$ ipython --no-banner

In [1]: import numpy as np

In [2]: from numpy import linalg as LA

In [3]: np.set_printoptions(precision=2, suppress=True, linewidth=120, sign=" ")

In [4]: out = np.array([[-2, 1, -3], [3, 2, -2], [3, -2, 0]])

In [5]: out[-1] = out[0]

In [6]: J = out + 0.1 * np.eye(3)

In [7]: J
Out[7]: 
array([[-1.9,  1. , -3. ],
       [ 3. ,  2.1, -2. ],
       [-2. ,  1. , -2.9]])

In [8]: round(LA.norm(J, 2) / LA.norm(J), 2)
Out[8]: np.float64(0.79)

In [9]: round(np.log10(LA.cond(J)))
Out[9]: 2

In [10]: np.argsort(-LA.norm(J, axis=0).round(6), kind="stable")[:3]
Out[10]: array([ 2,  0,  1])

In [11]: LA.matrix_rank(J, rtol=0.1)
Out[11]: np.int64(2)

In [12]: np.abs(LA.svd(J)[2][-1])
Out[12]: array([ 0.28,  0.84,  0.47])

In [13]: LA.cond(J) > 100
Out[13]: np.True_

In [14]: [round(float(x), 2) for x in LA.svd(J, compute_uv=False)[:3]]
Out[14]: [5.28, 4.07, 0.05]

In [15]: E = np.loadtxt("case12.csv", delimiter=",")

In [16]: E
Out[16]: 
array([[ 3., -2.,  1., -3.,  3.,  1.,  2., -2., -1.,  3.],
       [ 3., -3.,  2., -3.,  2.,  0., -1., -3., -2.,  2.],
       [ 2.,  3.,  2.,  3., -3., -3., -3.,  0.,  2.,  3.],
       [ 3., -1., -1.,  3.,  2.,  2.,  2.,  3.,  1.,  2.],
       [-3.,  1.,  2.,  3., -1.,  0.,  0., -2.,  3.,  0.],
       [-1., -2., -2.,  3., -1.,  0., -1.,  0.,  3.,  3.],
       [ 0.,  3., -1.,  3.,  0.,  1.,  2.,  2.,  3.,  3.],
       [-3.,  0., -1.,  3., -3.,  1.,  2., -2., -3.,  1.],
       [-1., -3., -3., -1., -2., -3.,  1., -3., -1.,  0.],
       [ 0.,  0.,  0.,  0.,  0.,  0.,  0.,  0.,  0.,  3.]])

In [17]: (E - E.T) / 2
Out[17]: 
array([[ 0. , -2.5, -0.5, -3. ,  3. ,  1. ,  1. ,  0.5,  0. ,  1.5],
       [ 2.5,  0. , -0.5, -1. ,  0.5,  1. , -2. , -1.5,  0.5,  1. ],
       [ 0.5,  0.5,  0. ,  2. , -2.5, -0.5, -1. ,  0.5,  2.5,  1.5],
       [ 3. ,  1. , -2. ,  0. , -0.5, -0.5, -0.5,  0. ,  1. ,  1. ],
       [-3. , -0.5,  2.5,  0.5,  0. ,  0.5,  0. ,  0.5,  2.5,  0. ],
       [-1. , -1. ,  0.5,  0.5, -0.5,  0. , -1. , -0.5,  3. ,  1.5],
       [-1. ,  2. ,  1. ,  0.5,  0. ,  1. ,  0. ,  0. ,  1. ,  1.5],
       [-0.5,  1.5, -0.5,  0. , -0.5,  0.5,  0. ,  0. ,  0. ,  0.5],
       [ 0. , -0.5, -2.5, -1. , -2.5, -3. , -1. ,  0. ,  0. ,  0. ],
       [-1.5, -1. , -1.5, -1. ,  0. , -1.5, -1.5, -0.5,  0. ,  0. ]])

In [18]: np.allclose(E @ E.T, E.T @ E)
Out[18]: False

In [19]: round(LA.det(E), 2)
Out[19]: np.float64(-224928.0)

In [20]: T = np.stack([E, 4 * E, E[::-1]])

In [21]: T.shape
Out[21]: (3, 10, 10)

In [22]: LA.matrix_rank(T.reshape(3, -1))
Out[22]: np.int64(2)

In [23]: LA.norm(T, axis=(1, 2))
Out[23]: array([ 20.9 ,  83.62,  20.9 ])

In [24]: (T @ E.T).shape
Out[24]: (3, 10, 10)

In [25]: th = np.radians(90)

In [26]: R = np.eye(10)

In [27]: R[4, 4] = R[6, 6] = np.cos(th)

In [28]: R[4, 6], R[6, 4] = -np.sin(th), np.sin(th)

In [29]: R.round(2) + 0
Out[29]: 
array([[ 1.,  0.,  0.,  0.,  0.,  0.,  0.,  0.,  0.,  0.],
       [ 0.,  1.,  0.,  0.,  0.,  0.,  0.,  0.,  0.,  0.],
       [ 0.,  0.,  1.,  0.,  0.,  0.,  0.,  0.,  0.,  0.],
       [ 0.,  0.,  0.,  1.,  0.,  0.,  0.,  0.,  0.,  0.],
       [ 0.,  0.,  0.,  0.,  0.,  0., -1.,  0.,  0.,  0.],
       [ 0.,  0.,  0.,  0.,  0.,  1.,  0.,  0.,  0.,  0.],
       [ 0.,  0.,  0.,  0.,  1.,  0.,  0.,  0.,  0.,  0.],
       [ 0.,  0.,  0.,  0.,  0.,  0.,  0.,  1.,  0.,  0.],
       [ 0.,  0.,  0.,  0.,  0.,  0.,  0.,  0.,  1.,  0.],
       [ 0.,  0.,  0.,  0.,  0.,  0.,  0.,  0.,  0.,  1.]])

In [30]: out = E @ R.T

In [31]: out.round(2) + 0
Out[31]: 
array([[ 3., -2.,  1., -3., -2.,  1.,  3., -2., -1.,  3.],
       [ 3., -3.,  2., -3.,  1.,  0.,  2., -3., -2.,  2.],
       [ 2.,  3.,  2.,  3.,  3., -3., -3.,  0.,  2.,  3.],
       [ 3., -1., -1.,  3., -2.,  2.,  2.,  3.,  1.,  2.],
       [-3.,  1.,  2.,  3.,  0.,  0., -1., -2.,  3.,  0.],
       [-1., -2., -2.,  3.,  1.,  0., -1.,  0.,  3.,  3.],
       [ 0.,  3., -1.,  3., -2.,  1.,  0.,  2.,  3.,  3.],
       [-3.,  0., -1.,  3., -2.,  1., -3., -2., -3.,  1.],
       [-1., -3., -3., -1., -1., -3., -2., -3., -1.,  0.],
       [ 0.,  0.,  0.,  0.,  0.,  0.,  0.,  0.,  0.,  3.]])

In [32]: round(float(LA.det(R)), 2), np.trace(R)
Out[32]: (1.0, np.float64(8.0))

In [33]: np.allclose(E @ E.T, out @ out.T)
Out[33]: True

In [34]: np.allclose(LA.norm(E, axis=1), LA.norm(out, axis=1))
Out[34]: True

In [35]: K = np.load("mat.npy")

In [36]: K
Out[36]: 
array([[ 1, -1, -1,  1,  1, -1, -1,  1],
       [ 1,  1,  1,  1,  1,  1,  1,  1],
       [ 1, -1,  1, -1,  1, -1,  1, -1],
       [ 1, -1,  1, -1, -1,  1, -1,  1],
       [ 1, -1, -1,  1, -1,  1,  1, -1],
       [ 1,  1, -1, -1, -1, -1,  1,  1]])

In [37]: f = np.array([-2, -1, 0])

In [38]: np.polyval(f, K[2])
Out[38]: array([-3, -1, -3, -1, -3, -1, -3, -1])

In [39]: np.convolve(K[2], f)
Out[39]: array([-2,  1, -1,  1, -1,  1, -1,  1,  1,  0])

In [40]: np.array([np.convolve(row, f, "same") for row in K])
Out[40]: 
array([[ 1,  3, -1, -3,  1,  3, -1, -1],
       [-3, -3, -3, -3, -3, -3, -3, -1],
       [ 1, -1,  1, -1,  1, -1,  1,  1],
       [ 1, -1,  1,  3, -1,  1, -1, -1],
       [ 1,  3, -1,  1, -1, -3,  1,  1],
       [-3,  1,  3,  3,  3, -1, -3, -1]])

In [41]: np.correlate(K[2], K[4], "full")
Out[41]: array([-1,  2, -1,  0,  1, -2,  1,  0,  1, -2,  1,  0, -1,  2, -1])

In [42]: np.cross(K[2, :3], K[4, :3])
Out[42]: array([ 2,  2,  0])
